$ ipython --no-banner

In [1]: import numpy as np

In [2]: from numpy import linalg as LA

In [3]: np.set_printoptions(precision=2, suppress=True, linewidth=200)

In [4]: rnd = lambda a: np.round(a, 2) + 0

In [5]: arr = np.loadtxt("m.csv", delimiter=",")

In [6]: arr
Out[6]: 
array([[-1.5, -1.5,  4.8],
       [-0.8,  0.9, -0.5],
       [ 0.5, -1.1, -0.6],
       [-0.5,  0.6, -0.9],
       [-0.7,  0.9,  1. ],
       [ 0.1, -0.5, -1.3],
       [ 0. , -0.2,  1.1],
       [ 1.1,  0.5, -0.1],
       [-0.2,  1.8,  0. ],
       [ 0. ,  0. , -1. ],
       [ 0.4, -1.6,  0. ]])

In [7]: Xs = arr - arr.mean(axis=0)

In [8]: vecs = LA.svd(Xs)[2][:2]

In [9]: other = Xs - Xs @ vecs.T @ vecs

In [10]: rnd((Xs @ vecs.T).std(axis=0))
Out[10]: array([1.72, 0.99])

In [11]: rnd(other.std(axis=0))
Out[11]: array([0.43, 0.12, 0.15])

In [12]: rnd(np.diag(vecs.T @ vecs))
Out[12]: array([0.16, 0.94, 0.9 ])

In [13]: W2 = arr[[7, 0]].astype(float)

In [14]: for _ in range(3):
    ...:     idx = LA.norm(arr[:, None] - W2, axis=-1).argmin(axis=1)
    ...:     W2 = np.array([arr[idx == j].mean(axis=0) for j in range(2)])
    ...: 

In [15]: idx
Out[15]: array([1, 0, 0, 0, 0, 0, 0, 0, 0, 0, 0])

In [16]: np.abs(W2[1] - W2[0]).argmax()
Out[16]: np.int64(2)

In [17]: other = np.c_[arr[:, :1] @ np.array([[0]]), np.array([-4, -3, 5, 0, -2, -2, -4, -1, 3, -2, 3])]

In [18]: other
Out[18]: 
array([[ 0., -4.],
       [ 0., -3.],
       [ 0.,  5.],
       [ 0.,  0.],
       [ 0., -2.],
       [ 0., -2.],
       [ 0., -4.],
       [ 0., -1.],
       [ 0.,  3.],
       [ 0., -2.],
       [ 0.,  3.]])

In [19]: rnd(LA.lstsq(arr, other[:, 0])[0])
Out[19]: array([0., 0., 0.])

In [20]: LA.matrix_rank(np.c_[arr, other])
Out[20]: np.int64(4)

In [21]: rnd(LA.norm(other - arr @ LA.lstsq(arr, other)[0], axis=0))
Out[21]: array([0.  , 8.28])
